>>> import numpy as np
>>> np.set_printoptions(precision=2, suppress=True, linewidth=160)
>>> M = np.loadtxt("mat.csv", delimiter=",")
>>> print(M)
[[ 2.  2.  0.  0.  2.  0.  2.]
 [ 2.  4.  1.  1.  2.  0.  4.]
 [ 2.  6.  2.  2.  3.  1.  5.]
 [ 3.  8.  2.  4.  5.  3.  7.]
 [ 4. 10.  4.  6.  6.  3.  8.]
 [ 6. 11.  4.  6.  8.  3. 10.]
 [ 7. 12.  5.  8.  9.  3. 10.]
 [ 9. 13.  5. 10. 11.  4. 11.]
 [ 9. 15.  5. 12. 13.  6. 13.]
 [11. 15.  6. 12. 14.  7. 13.]
 [11. 17.  7. 14. 15.  9. 13.]
 [13. 17.  7. 16. 16. 10. 15.]
 [14. 19.  8. 17. 17. 11. 16.]
 [16. 21.  9. 19. 18. 11. 16.]
 [17. 22.  9. 20. 18. 11. 16.]]
>>> Ac = (M - M.mean(axis=0)) / M.std(axis=0)
>>> Ac.std(axis=0)
array([1., 1., 1., 1., 1., 1., 1.])
>>> b = np.linalg.lstsq(np.delete(Ac, 4, axis=1), Ac[:, 4])[0]
>>> round(float(1 - np.var(Ac[:, 4] - np.delete(Ac, 4, axis=1) @ b)), 2)
0.99
>>> b
array([ 0.36, -0.09, -0.1 ,  0.2 ,  0.12,  0.52])
>>> A = np.load("m.npy")
>>> A
array([[  1.79,  11.1 , -20.11, -15.11,   5.64, -13.13,  15.2 , -13.32,  -2.96,  21.77, -11.66,   7.38,   9.19,  11.21],
       [-25.07, -16.87,  18.17,   4.59,   7.41,  -2.52,  41.67,   9.14, -16.22,   1.64,   5.97,  -9.02, -19.3 ,  -6.93],
       [ -6.26,   2.37,  37.56, -29.42, -20.26,   0.53,  36.34,  19.89, -57.14,  12.34,  21.06,  39.73, -15.78,  18.99],
       [-26.91, -16.78,  17.53,   3.01,   8.22,  -2.37,  42.87,   7.25, -15.4 ,   1.67,   9.26, -14.51, -21.67,  -5.94],
       [-23.14, -17.06,  17.7 ,   3.97,   7.48,  -0.87,  43.23,   7.48, -15.33,   0.5 ,   9.21, -10.77, -22.09,  -4.38],
       [ -6.52,   0.89,  38.59, -28.05, -20.47,   0.77,  35.59,  21.05, -55.41,  14.56,  20.87,  39.9 , -15.08,  17.21],
       [ -6.37,   1.83,  36.53, -28.4 , -21.87,  -0.68,  36.49,  19.25, -56.53,  13.44,  21.51,  38.14, -16.34,  17.01],
       [-23.93, -17.43,  18.22,   3.14,   8.73,   0.28,  40.93,   7.39, -15.36,   2.2 ,   6.98, -12.18, -19.74,  -6.07],
       [ -0.3 ,  11.55, -20.28, -16.91,   4.8 , -14.22,  17.69, -14.55,  -1.42,  22.64, -11.82,   6.79,   9.68,  10.61],
       [  3.02,  10.37, -20.61, -14.48,   2.91, -16.85,  16.35, -13.45,  -2.07,  21.02, -10.99,   7.4 ,  11.48,   8.79],
       [ -6.06,   1.95,  37.01, -27.98, -22.26,   1.55,  36.18,  21.35, -56.7 ,  14.2 ,  20.51,  40.8 , -16.7 ,  18.89],
       [-22.84, -17.55,  18.52,   4.56,   9.37,  -2.71,  42.51,   6.82, -15.68,  -0.75,   9.26, -11.66, -21.15,  -5.98],
       [-24.27, -17.61,  18.66,   5.19,   7.  ,  -2.  ,  40.81,   8.9 , -16.18,  -1.63,   6.82, -13.44, -19.36,  -5.99],
       [-23.85, -17.43,  16.46,   5.12,   8.4 ,   1.39,  41.89,   6.61, -16.15,   0.39,   7.38, -13.77, -20.35,  -7.2 ],
       [ -6.96,   1.66,  36.69, -29.08, -21.85,   1.17,  34.45,  18.75, -56.61,  12.61,  20.43,  38.78, -16.08,  18.95],
       [-22.2 , -16.71,  20.18,   4.81,   7.73,  -0.04,  42.77,   5.93, -14.37,   0.12,   6.21, -13.03, -20.82,  -4.55],
       [-25.19, -16.3 ,  18.43,   3.14,   9.87,  -2.2 ,  42.95,   7.67, -16.96,  -0.15,   7.04, -13.45, -18.95,  -4.85],
       [ -6.91,   1.15,  38.06, -29.06, -21.61,   0.52,  37.19,  21.12, -56.42,  16.03,  21.74,  39.3 , -16.11,  17.01],
       [  2.13,  12.77, -19.05, -17.69,   2.27, -12.53,  15.99, -15.78,  -2.12,  23.26, -11.59,   8.59,  10.58,  10.57],
       [  2.68,  12.06, -19.13, -15.83,   3.56, -15.14,  15.86, -13.7 ,  -2.55,  19.84, -11.66,   6.71,  10.37,  10.85],
       [-23.1 , -18.16,  19.63,   5.34,   8.46,  -1.19,  43.15,   7.13, -16.8 ,   0.43,   6.89, -12.81, -21.15,  -4.51],
       [-24.16, -19.45,  17.9 ,   2.99,   8.4 ,  -1.69,  41.28,   9.45, -15.77,   0.34,   8.28, -11.42, -19.46,  -6.16],
       [-25.4 , -18.18,  17.1 ,   2.67,   8.33,  -2.58,  42.26,   8.79, -15.27,   0.57,   8.26, -10.03, -20.29,  -6.24]])
>>> left, sv, Vt = np.linalg.svd(A)
>>> np.argmax(sv[:-1] / (sv[1:] + 1e-6)) + 1
np.int64(3)
>>> other = left[:, :3] @ np.diag(sv[:3]) @ Vt[:3]
>>> print(np.round(np.linalg.norm(A - other, 2), 2), np.round(sv[3], 2))
7.7 7.7
>>> np.round(np.linalg.norm(A - other) / np.linalg.norm(A), 2)
np.float64(0.04)
>>> np.round(np.abs(A - other).max(), 2)
np.float64(2.66)
>>> np.linalg.matrix_rank(other)
np.int64(3)
